In [1]: import numpy as np

In [2]: from numpy import linalg as LA

In [3]: np.set_printoptions(precision=4, suppress=True, linewidth=120, floatmode="fixed")

In [4]: F = np.load("case5.npy")

In [5]: F
Out[5]: 
array([[1, 0, 0, 0],
       [2, 2, 0, 0],
       [0, 0, 1, 0],
       [0, 0, 2, 2]])

In [6]: other = F[0, 0] * F[1:] - np.outer(F[1:, 0], F[0])

In [7]: other
Out[7]: 
array([[0, 2, 0, 0],
       [0, 0, 1, 0],
       [0, 0, 2, 2]])

In [8]: F[:, 0] / F[0, 0]
Out[8]: array([1.0000, 2.0000, 0.0000, 0.0000])

In [9]: np.flatnonzero(~other.round(6).any(axis=1))
Out[9]: array([], dtype=int64)

In [10]: LA.matrix_rank(other), LA.matrix_rank(F)
Out[10]: (np.int64(3), np.int64(4))

In [11]: np.round(np.abs(LA.eigvals(F)).max(), 4)
Out[11]: np.float64(2.0)

In [12]: np.sort(np.abs(LA.eigvals(F)))
Out[12]: array([1.0000, 1.0000, 2.0000, 2.0000])

In [13]: np.trace(F)
Out[13]: np.int64(6)

In [14]: round(float(LA.det(F)), 4)
Out[14]: 4.0

In [15]: (F - F.T) / 2
Out[15]: 
array([[ 0.0000, -1.0000,  0.0000,  0.0000],
       [ 1.0000,  0.0000,  0.0000,  0.0000],
       [ 0.0000,  0.0000,  0.0000, -1.0000],
       [ 0.0000,  0.0000,  1.0000,  0.0000]])

In [16]: np.allclose(F, F.T)
Out[16]: False

In [17]: np.allclose(F @ F.T, F.T @ F)
Out[17]: False

In [18]: arr = np.load("sample8.npy")

In [19]: arr
Out[19]: 
array([[-0.0463,  1.2138,  0.7282,  2.2488,  1.8228,  2.1572,  2.0467, -0.3695,  1.6716,  0.1079,  1.7763],
       [ 0.0028,  2.6066,  1.0462,  3.7683,  2.5136,  3.8371,  2.9230,  0.3594,  2.4916,  0.0700,  3.3261],
       [ 0.1192, -1.3911, -0.8537, -2.0532, -1.7149, -2.8389, -2.5036, -0.2772, -1.2523,  0.0598, -2.1977],
       [ 0.0931,  1.8213,  0.7492,  2.4885,  1.0867,  2.4805,  2.5663,  0.2433,  1.9155,  0.0077,  2.6485],
       [ 0.2159, -2.3881, -1.4397, -4.0976, -2.2762, -3.5973, -3.6638,  0.5310, -2.4267,  0.2774, -3.9714],
       [-0.3075, -0.9677, -0.3268, -1.8986, -0.7778, -1.6814, -2.1496,  0.3181, -1.3771,  0.0548, -2.0209],
       [-0.0187, -0.7294,  0.6069, -0.9847, -0.5523, -0.6105, -0.9571,  0.0000, -0.3949, -0.1857, -0.4987],
       [-0.1141,  0.6126, -0.2531,  0.0249,  0.6015,  0.4732,  0.8789,  0.0378,  0.3603, -0.0390,  0.4960],
       [-0.3481,  4.2696,  1.8375,  5.9953,  3.6575,  5.7879,  5.8715, -0.3934,  3.5901, -0.6253,  5.9286],
       [ 0.2041,  1.3348,  0.7070,  1.7888,  1.1984,  1.5253,  2.2406, -0.1248,  1.4105, -0.1324,  1.2487]])

In [20]: Uu, s, vt = LA.svd(arr)

In [21]: s
Out[21]: array([21.4875,  1.3045,  1.2485,  1.0104,  0.9740,  0.8815,  0.6629,  0.4697,  0.2139,  0.0859])

In [22]: np.argmax(s[:-1] / (s[1:] + 1e-6)) + 1
Out[22]: np.int64(1)

In [23]: other = Uu[:, :1] @ np.diag(s[:1]) @ vt[:1]

In [24]: round(float(np.abs(arr - other).max()), 4)
Out[24]: 0.8366

In [25]: np.round(LA.norm(arr - other, 2), 4), round(s[1], 4)
Out[25]: (np.float64(1.3045), np.float64(1.3045))

In [26]: round(LA.norm(arr - other) / LA.norm(arr), 4)
Out[26]: np.float64(0.1198)

In [27]: T = np.stack([arr, 3 * arr, arr[::-1]])

In [28]: (T @ arr.T).shape
Out[28]: (3, 10, 10)

In [29]: np.einsum("bij,cij->bc", T, T)
Out[29]: 
array([[ 468.4319, 1405.2956,  308.8770],
       [1405.2956, 4215.8868,  926.6309],
       [ 308.8770,  926.6309,  468.4319]])

In [30]: T.shape
Out[30]: (3, 10, 11)

In [31]: x = np.array([0, -2, 1, 2, -1, -1, -3, 0, -3, -3, -1])

In [32]: h = np.maximum(arr @ x, 0)

In [33]: np.flatnonzero(h > 1e-9)
Out[33]: array([2, 4, 5, 6])

In [34]: arr * (h > 1e-9)[:, None]
Out[34]: 
array([[-0.0000,  0.0000,  0.0000,  0.0000,  0.0000,  0.0000,  0.0000, -0.0000,  0.0000,  0.0000,  0.0000],
       [ 0.0000,  0.0000,  0.0000,  0.0000,  0.0000,  0.0000,  0.0000,  0.0000,  0.0000,  0.0000,  0.0000],
       [ 0.1192, -1.3911, -0.8537, -2.0532, -1.7149, -2.8389, -2.5036, -0.2772, -1.2523,  0.0598, -2.1977],
       [ 0.0000,  0.0000,  0.0000,  0.0000,  0.0000,  0.0000,  0.0000,  0.0000,  0.0000,  0.0000,  0.0000],
       [ 0.2159, -2.3881, -1.4397, -4.0976, -2.2762, -3.5973, -3.6638,  0.5310, -2.4267,  0.2774, -3.9714],
       [-0.3075, -0.9677, -0.3268, -1.8986, -0.7778, -1.6814, -2.1496,  0.3181, -1.3771,  0.0548, -2.0209],
       [-0.0187, -0.7294,  0.6069, -0.9847, -0.5523, -0.6105, -0.9571,  0.0000, -0.3949, -0.1857, -0.4987],
       [-0.0000,  0.0000, -0.0000,  0.0000,  0.0000,  0.0000,  0.0000,  0.0000,  0.0000, -0.0000,  0.0000],
       [-0.0000,  0.0000,  0.0000,  0.0000,  0.0000,  0.0000,  0.0000, -0.0000,  0.0000, -0.0000,  0.0000],
       [ 0.0000,  0.0000,  0.0000,  0.0000,  0.0000,  0.0000,  0.0000, -0.0000,  0.0000, -0.0000,  0.0000]])

In [35]: K = np.load("a.npy")

In [36]: K
Out[36]: 
array([[0, 0, 0, 0, 0, 0, 0, 0, 0, 0, 0, 0],
       [0, 0, 0, 0, 0, 0, 0, 1, 1, 1, 0, 0],
       [0, 0, 0, 0, 1, 0, 0, 1, 1, 1, 0, 0],
       [0, 0, 0, 0, 0, 0, 0, 0, 1, 0, 0, 0],
       [0, 0, 1, 0, 0, 1, 0, 0, 0, 0, 0, 0],
       [0, 0, 0, 0, 1, 0, 0, 1, 1, 0, 0, 1],
       [0, 0, 0, 0, 0, 0, 0, 0, 0, 0, 0, 0],
       [0, 1, 1, 0, 0, 1, 0, 0, 0, 0, 1, 0],
       [0, 1, 1, 1, 0, 1, 0, 0, 0, 0, 1, 0],
       [0, 1, 1, 0, 0, 0, 0, 0, 0, 0, 0, 1],
       [0, 0, 0, 0, 0, 0, 0, 1, 1, 0, 0, 0],
       [0, 0, 0, 0, 0, 1, 0, 0, 0, 1, 0, 0]])

In [37]: K @ K
Out[37]: 
array([[0, 0, 0, 0, 0, 0, 0, 0, 0, 0, 0, 0],
       [0, 3, 3, 1, 0, 2, 0, 0, 0, 0, 2, 1],
       [0, 3, 4, 1, 0, 3, 0, 0, 0, 0, 2, 1],
       [0, 1, 1, 1, 0, 1, 0, 0, 0, 0, 1, 0],
       [0, 0, 0, 0, 2, 0, 0, 2, 2, 1, 0, 1],
       [0, 2, 3, 1, 0, 4, 0, 0, 0, 1, 2, 0],
       [0, 0, 0, 0, 0, 0, 0, 0, 0, 0, 0, 0],
       [0, 0, 0, 0, 2, 0, 0, 4, 4, 2, 0, 1],
       [0, 0, 0, 0, 2, 0, 0, 4, 5, 2, 0, 1],
       [0, 0, 0, 0, 1, 1, 0, 2, 2, 3, 0, 0],
       [0, 2, 2, 1, 0, 2, 0, 0, 0, 0, 2, 0],
       [0, 1, 1, 0, 1, 0, 0, 1, 1, 0, 0, 2]])

In [38]: np.argwhere(np.triu(K))
Out[38]: 
array([[ 1,  7],
       [ 1,  8],
       [ 1,  9],
       [ 2,  4],
       [ 2,  7],
       [ 2,  8],
       [ 2,  9],
       [ 3,  8],
       [ 4,  5],
       [ 5,  7],
       [ 5,  8],
       [ 5, 11],
       [ 7, 10],
       [ 8, 10],
       [ 9, 11]])

In [39]: low = np.diag(K.sum(axis=1)) - K

In [40]: low @ np.ones(12)
Out[40]: array([0.0000, 0.0000, 0.0000, 0.0000, 0.0000, 0.0000, 0.0000, 0.0000, 0.0000, 0.0000, 0.0000, 0.0000])

In [41]: LA.matrix_rank(low)
Out[41]: np.int64(9)

In [42]: np.round(LA.eigvalsh(low), 4) + 0
Out[42]: array([0.0000, 0.0000, 0.0000, 0.8254, 1.3997, 1.5822, 2.2058, 3.2656, 3.9236, 4.6752, 4.9217, 7.2008])

In [43]: low
Out[43]: 
array([[ 0,  0,  0,  0,  0,  0,  0,  0,  0,  0,  0,  0],
       [ 0,  3,  0,  0,  0,  0,  0, -1, -1, -1,  0,  0],
       [ 0,  0,  4,  0, -1,  0,  0, -1, -1, -1,  0,  0],
       [ 0,  0,  0,  1,  0,  0,  0,  0, -1,  0,  0,  0],
       [ 0,  0, -1,  0,  2, -1,  0,  0,  0,  0,  0,  0],
       [ 0,  0,  0,  0, -1,  4,  0, -1, -1,  0,  0, -1],
       [ 0,  0,  0,  0,  0,  0,  0,  0,  0,  0,  0,  0],
       [ 0, -1, -1,  0,  0, -1,  0,  4,  0,  0, -1,  0],
       [ 0, -1, -1, -1,  0, -1,  0,  0,  5,  0, -1,  0],
       [ 0, -1, -1,  0,  0,  0,  0,  0,  0,  3,  0, -1],
       [ 0,  0,  0,  0,  0,  0,  0, -1, -1,  0,  2,  0],
       [ 0,  0,  0,  0,  0, -1,  0,  0,  0, -1,  0,  2]])
